>>> import numpy as np
>>> np.set_printoptions(precision=2, suppress=True, linewidth=140)
>>> def rnd(a):
...     return np.round(a, 2) + 0
... 
>>> data = np.minimum.outer(np.arange(1, 4), np.arange(1, 4)) * 2
>>> data
array([[2, 2, 2],
       [2, 4, 4],
       [2, 4, 6]])
>>> rnd(np.poly(data))
array([  1., -12.,  20.,  -8.])
>>> np.einsum("ij,ji->", data, data)
np.int64(104)
>>> np.einsum("ii->", data)
np.int64(12)
>>> rnd(np.linalg.eigvals(data).sum().real)
np.float64(12.0)
>>> rnd(np.linalg.det(2 * data)), rnd(np.linalg.det(data))
(np.float64(64.0), np.float64(8.0))
>>> x0 = np.ones(3)
>>> for _ in range(7):
...     x0 = data @ x0
...     x0 /= np.linalg.norm(x0)
...     print(round(x0 @ data @ x0, 2))
... 
10.09
10.1
10.1
10.1
10.1
10.1
10.1
>>> rnd(x0)
array([0.33, 0.59, 0.74])
>>> rnd(np.linalg.eigvalsh(data)[-1])
np.float64(10.1)
>>> O = data.astype(float).copy()
>>> for j in range(3):
...     O[:, j] -= O[:, :j] @ (O[:, :j].T @ O[:, j])
...     O[:, j] /= np.linalg.norm(O[:, j])
... 
>>> rnd(O.T @ data)
array([[3.46, 5.77, 6.93],
       [0.  , 1.63, 2.45],
       [0.  , 0.  , 1.41]])
>>> low = np.linalg.cholesky(data)
>>> rnd(data / np.sqrt(np.outer(np.diag(data), np.diag(data))))
array([[1.  , 0.71, 0.58],
       [0.71, 1.  , 0.82],
       [0.58, 0.82, 1.  ]])
>>> np.linalg.eigvalsh(data).min() > 0
np.True_
>>> rnd(low)
array([[1.41, 0.  , 0.  ],
       [1.41, 1.41, 0.  ],
       [1.41, 1.41, 1.41]])
>>> evals, vecs = np.linalg.eig(low)
>>> rnd(np.sort(np.linalg.eigvals(low.T)))
array([1.41, 1.41, 1.41])
>>> rnd(np.sort(np.linalg.eigvals(low @ low)))
array([2., 2., 2.])
>>> feats = np.load("block11.npy")
>>> feats
array([[-16.07,   7.91, -15.13,   0.14,  17.97],
       [-17.96,   9.16, -22.98,  -0.05,   8.02],
       [ 10.12,  -5.  ,   6.92,  -0.08, -16.16],
       [  1.99,  -0.95,  10.02,   0.  ,  14.03]])
>>> [round(float(x), 2) for x in np.linalg.svd(feats, compute_uv=False)[:3]]
[46.38, 21.43, 0.23]
>>> np.argsort(-np.linalg.norm(feats, axis=0).round(6), kind="stable")[:3]
array([2, 4, 0])
>>> np.linalg.matrix_rank(feats, rtol=0.1)
np.int64(2)
>>> rnd(np.linalg.norm(feats, 2) / np.linalg.norm(feats))
np.float64(0.91)
>>> M2 = feats / np.sqrt((feats ** 2).mean(axis=1, keepdims=True))
>>> rnd(np.linalg.norm(M2, axis=1))
array([2.24, 2.24, 2.24, 2.24])
>>> np.linalg.matrix_rank(feats - feats.mean(axis=1, keepdims=True))
np.int64(4)
>>> arr = np.load("a.npy")
>>> arr
array([[ 8,  7,  6,  5],
       [ 9,  3,  9,  2],
       [26, 13, 24,  9]])
>>> left, s, Vt = np.linalg.svd(arr)
>>> np.argmax(s[:-1] / (s[1:] + 1e-6)) + 1
np.int64(2)
>>> M2 = left[:, :2] @ np.diag(s[:2]) @ Vt[:2]
>>> np.linalg.matrix_rank(arr, rtol=0.05)
np.int64(2)
>>> rnd(np.linalg.norm(arr - M2, 2)), rnd(s[2])
(np.float64(0.0), np.float64(0.0))
>>> rnd(np.linalg.norm(arr - M2) / np.linalg.norm(arr))
np.float64(0.0)
>>> rnd(np.abs(arr - M2).max())
np.float64(0.0)
>>> np.linalg.cond(arr) > 100
np.True_
>>> [round(float(x), 2) for x in np.linalg.svd(arr, compute_uv=False)[:3]]
[42.8, 4.36, 0.0]
>>> np.linalg.matrix_rank(arr, rtol=0.1)
np.int64(2)
>>> x0 = np.array([2, -5, 1, -2])
>>> a = np.maximum(arr @ x0, 0)
>>> np.maximum(arr @ (3 * x0), 0)
array([ 0, 24,  0])
>>> np.maximum(arr @ x0, 0) - np.maximum(-arr @ x0, 0)
array([-23,   8,  -7])
>>> arr * (a > 1e-9)[:, None]
array([[0, 0, 0, 0],
       [9, 3, 9, 2],
       [0, 0, 0, 0]])
>>> rnd(np.tanh(arr @ x0))
array([-1.,  1., -1.])
>>> left, s, Vt = np.linalg.svd(arr)
>>> vecs = Vt[:(s > 1e-8).sum()]
>>> rng = np.random.default_rng(695)
>>> x0 = arr[0] + 4 * arr[1] + rng.integers(2) * np.eye(4)[1]
>>> x0
array([44., 19., 42., 13.])
>>> rnd(np.diag(vecs.T @ vecs))
array([0.46, 0.61, 0.59, 0.33])
>>> rnd(vecs.T @ vecs)
array([[ 0.46,  0.14,  0.47,  0.1 ],
       [ 0.14,  0.61, -0.12,  0.45],
       [ 0.47, -0.12,  0.59, -0.1 ],
       [ 0.1 ,  0.45, -0.1 ,  0.33]])
>>> rnd(np.linalg.norm(x0 - vecs.T @ vecs @ x0))
np.float64(0.0)
>>> m1 = np.loadtxt("x.csv", delimiter=",")
>>> rnd(m1)
array([[ 1.96, -0.9 , -0.95,  0.1 ],
       [-0.9 ,  1.54, -0.37,  0.27],
       [-0.95, -0.37,  1.72,  0.4 ],
       [ 0.1 ,  0.27,  0.4 ,  0.77]])
>>> left, s, Vt = np.linalg.svd(m1)
>>> vecs = Vt[:(s > 1e-8).sum()]
>>> x0 = m1[1] + 3 * m1[3] + rng.integers(2) * np.eye(4)[0]
>>> rnd(x0)
array([-0.59,  2.36,  0.82,  2.6 ])
>>> rnd(np.diag(vecs.T @ vecs))
array([0.75, 0.75, 0.75, 0.75])
>>> np.allclose(vecs.T @ vecs @ x0, x0)
True
>>> rnd(vecs.T @ vecs)
array([[ 0.75, -0.25, -0.25,  0.25],
       [-0.25,  0.75, -0.25,  0.25],
       [-0.25, -0.25,  0.75,  0.25],
       [ 0.25,  0.25,  0.25,  0.75]])
>>> rnd(np.linalg.norm(x0 - vecs.T @ vecs @ x0))
np.float64(0.0)
>>> K = np.array([[1, -1, -1, 1, 1, -1, -1, 1],
...     [1, 1, 1, 1, -1, -1, -1, -1],
...     [1, -1, -1, 1, -1, 1, 1, -1]])
>>> t3 = np.stack([K, -2 * K, K[::-1]])
>>> t3.shape
(3, 3, 8)
>>> (t3 @ K.T).shape
(3, 3, 3)
>>> np.linalg.matrix_rank(t3.reshape(3, -1))
np.int64(2)
>>> gram = K.T @ K
>>> rnd(np.linalg.svd(K, compute_uv=False) ** 2)
array([8., 8., 8.])
>>> (K @ K.T).shape
(3, 3)
>>> rnd(np.linalg.eigvalsh(gram)[::-1])
array([8., 8., 8., 0., 0., 0., 0., 0.])
>>> np.diag(gram)
array([3, 3, 3, 3, 3, 3, 3, 3])
>>> F = np.array([[4.0, 0.0, 3.0], [0.0, 4.0, 0.0], [3.0, 0.0, 4.0]])
>>> r0 = np.array([1, 2, -1])
>>> M2 = F + np.outer(r0, np.eye(3)[1])
>>> np.linalg.matrix_rank(np.linalg.inv(M2) - np.linalg.inv(F), tol=1e-8)
np.int64(1)
>>> M2
array([[ 4.,  1.,  3.],
       [ 0.,  6.,  0.],
       [ 3., -1.,  4.]])
>>> np.linalg.matrix_rank(M2 - F)
np.int64(1)
>>> evals, vecs = np.linalg.eigh(F)
>>> x0 = np.array([0, 2, 1])
>>> x0 @ F @ x0
np.float64(20.0)
>>> x0 @ F @ x0 / (x0 @ x0), evals[0], evals[-1]
(np.float64(4.0), np.float64(1.0), np.float64(7.0))
>>> rnd(np.linalg.eigvalsh(F[1:, 1:]))
array([4., 4.])
>>> rnd(vecs * np.sqrt(evals) @ vecs.T)
array([[1.82, 0.  , 0.82],
       [0.  , 2.  , 0.  ],
       [0.82, 0.  , 1.82]])
>>> evals, vecs = np.linalg.eigh(F)
>>> evals.sum(), np.trace(F)
(np.float64(12.0), np.float64(12.0))
>>> rnd(vecs.T @ vecs)
array([[1., 0., 0.],
       [0., 1., 0.],
       [0., 0., 1.]])
>>> (evals > 1e-8).sum(), (evals < -1e-8).sum()
(np.int64(3), np.int64(0))
>>> np.abs(vecs[:, -1]).round(6).argmax()
np.int64(0)
>>> rnd(vecs.T @ F @ vecs)
array([[1., 0., 0.],
       [0., 4., 0.],
       [0., 0., 7.]])
>>> rnd(np.abs(vecs[:, -1]))
array([0.71, 0.  , 0.71])
>>> rnd(np.linalg.eigvalsh(F + -3 * np.eye(3)))
array([-2.,  1.,  4.])
>>> rnd(vecs @ np.diag(evals) @ vecs.T)
array([[4., 0., 3.],
       [0., 4., 0.],
       [3., 0., 4.]])
>>> rnd(np.linalg.svd(F, compute_uv=False))
array([7., 4., 1.])
>>> rnd(np.linalg.eigvalsh(F @ F))
array([ 1., 16., 49.])
>>> M2 = np.linalg.inv(F)
>>> rnd(np.linalg.det(F) * M2)
array([[ 16.,   0., -12.],
       [  0.,   7.,   0.],
       [-12.,   0.,  16.]])
>>> rnd(M2)
array([[ 0.57,  0.  , -0.43],
       [ 0.  ,  0.25,  0.  ],
       [-0.43,  0.  ,  0.57]])
>>> th = np.radians(30)
>>> R = np.eye(3)
>>> R[2, 2] = R[1, 1] = np.cos(th)
>>> R[2, 1], R[1, 2] = -np.sin(th), np.sin(th)
>>> rnd(R)
array([[ 1.  ,  0.  ,  0.  ],
       [ 0.  ,  0.87,  0.5 ],
       [ 0.  , -0.5 ,  0.87]])
>>> M2 = F @ R.T
>>> rnd(M2)
array([[ 4.  ,  1.5 ,  2.6 ],
       [ 0.  ,  3.46, -2.  ],
       [ 3.  ,  2.  ,  3.46]])
>>> mat = np.array([[0, -4, -8, 0, 4],
...     [0, 5, 10, -2, -6],
...     [0, -4, -8, 4, 6],
...     [0, 0, 0, 8, 4]])
>>> left, s, Vt = np.linalg.svd(mat)
>>> np.argmax(s[:-1] / (s[1:] + 1e-6)) + 1
np.int64(2)
>>> rnd(s)
array([19.95,  8.65,  0.  ,  0.  ])
>>> M2 = left[:, :2] @ np.diag(s[:2]) @ Vt[:2]
>>> rnd(M2)
array([[ 0., -4., -8.,  0.,  4.],
       [ 0.,  5., 10., -2., -6.],
       [ 0., -4., -8.,  4.,  6.],
       [ 0.,  0.,  0.,  8.,  4.]])
>>> np.linalg.matrix_rank(mat, rtol=0.05)
np.int64(2)
>>> rnd(np.linalg.norm(mat - M2, 2)), rnd(s[2])
(np.float64(0.0), np.float64(0.0))
>>> np.linalg.matrix_rank(M2)
np.int64(2)
>>> x0 = np.array([0, 2, 1, 2, 0])
>>> a = np.maximum(mat @ x0, 0)
>>> np.maximum(mat @ x0, 0) - np.maximum(-mat @ x0, 0)
array([-16,  16,  -8,  16])
>>> mat * (a > 1e-9)[:, None]
array([[ 0,  0,  0,  0,  0],
       [ 0,  5, 10, -2, -6],
       [ 0,  0,  0,  0,  0],
       [ 0,  0,  0,  8,  4]])
>>> rnd(np.tanh(mat @ x0))
array([-1.,  1., -1.,  1.])
>>> a
array([ 0, 16,  0, 16])
>>> np.flatnonzero(a > 1e-9)
array([1, 3])
>>> left, s, Vt = np.linalg.svd(mat)
>>> vecs = Vt[:(s > 1e-8).sum()]
>>> x0 = mat[3] + 3 * mat[2] + rng.integers(2) * np.eye(5)[3]
>>> x0
array([  0., -12., -24.,  20.,  22.])
>>> rnd(np.linalg.norm(x0 - vecs.T @ vecs @ x0))
np.float64(0.0)
>>> np.linalg.matrix_rank(np.vstack([mat, x0]))
np.int64(2)
>>> rnd(np.diag(vecs.T @ vecs))
array([0.  , 0.17, 0.69, 0.83, 0.31])
>>> rnd(vecs.T @ vecs)
array([[ 0.  ,  0.  ,  0.  ,  0.  ,  0.  ],
       [ 0.  ,  0.17,  0.34,  0.07, -0.14],
       [ 0.  ,  0.34,  0.69,  0.14, -0.28],
       [ 0.  ,  0.07,  0.14,  0.83,  0.34],
       [ 0.  , -0.14, -0.28,  0.34,  0.31]])
>>> gram = mat.T @ mat
>>> np.diag(gram)
array([  0,  57, 228,  84, 104])
>>> rnd(np.linalg.eigvalsh(gram)[::-1])
array([398.12,  74.88,   0.  ,   0.  ,   0.  ])
>>> np.trace(gram), (mat ** 2).sum()
(np.int64(473), np.int64(473))
>>> np.allclose(gram, gram.T)
True
>>> rnd(np.linalg.svd(mat, compute_uv=False) ** 2)
array([398.12,  74.88,   0.  ,   0.  ])
>>> np.linalg.cond(mat) > 100
np.True_
>>> np.linalg.matrix_rank(mat, rtol=0.1)
np.int64(2)
>>> [round(float(x), 2) for x in np.linalg.svd(mat, compute_uv=False)[:3]]
[19.95, 8.65, 0.0]
>>> A = np.array([[1, 0, 0], [-2, 1, 0], [2, -3, 1]])
>>> th = np.radians(30)
>>> R = np.eye(3)
>>> R[2, 2] = R[0, 0] = np.cos(th)
>>> R[2, 0], R[0, 2] = -np.sin(th), np.sin(th)
>>> rnd(R)
array([[ 0.87,  0.  ,  0.5 ],
       [ 0.  ,  1.  ,  0.  ],
       [-0.5 ,  0.  ,  0.87]])
>>> M2 = A @ R.T
>>> rnd(np.abs(M2 - A).max(axis=0))
array([0.27, 0.  , 1.13])
>>> rnd(np.linalg.svd(A, compute_uv=False)), rnd(np.linalg.svd(M2, compute_uv=False))
(array([4.27, 1.31, 0.18]), array([4.27, 1.31, 0.18]))
>>> rnd(M2)
array([[ 0.87,  0.  , -0.5 ],
       [-1.73,  1.  ,  1.  ],
       [ 2.23, -3.  , -0.13]])
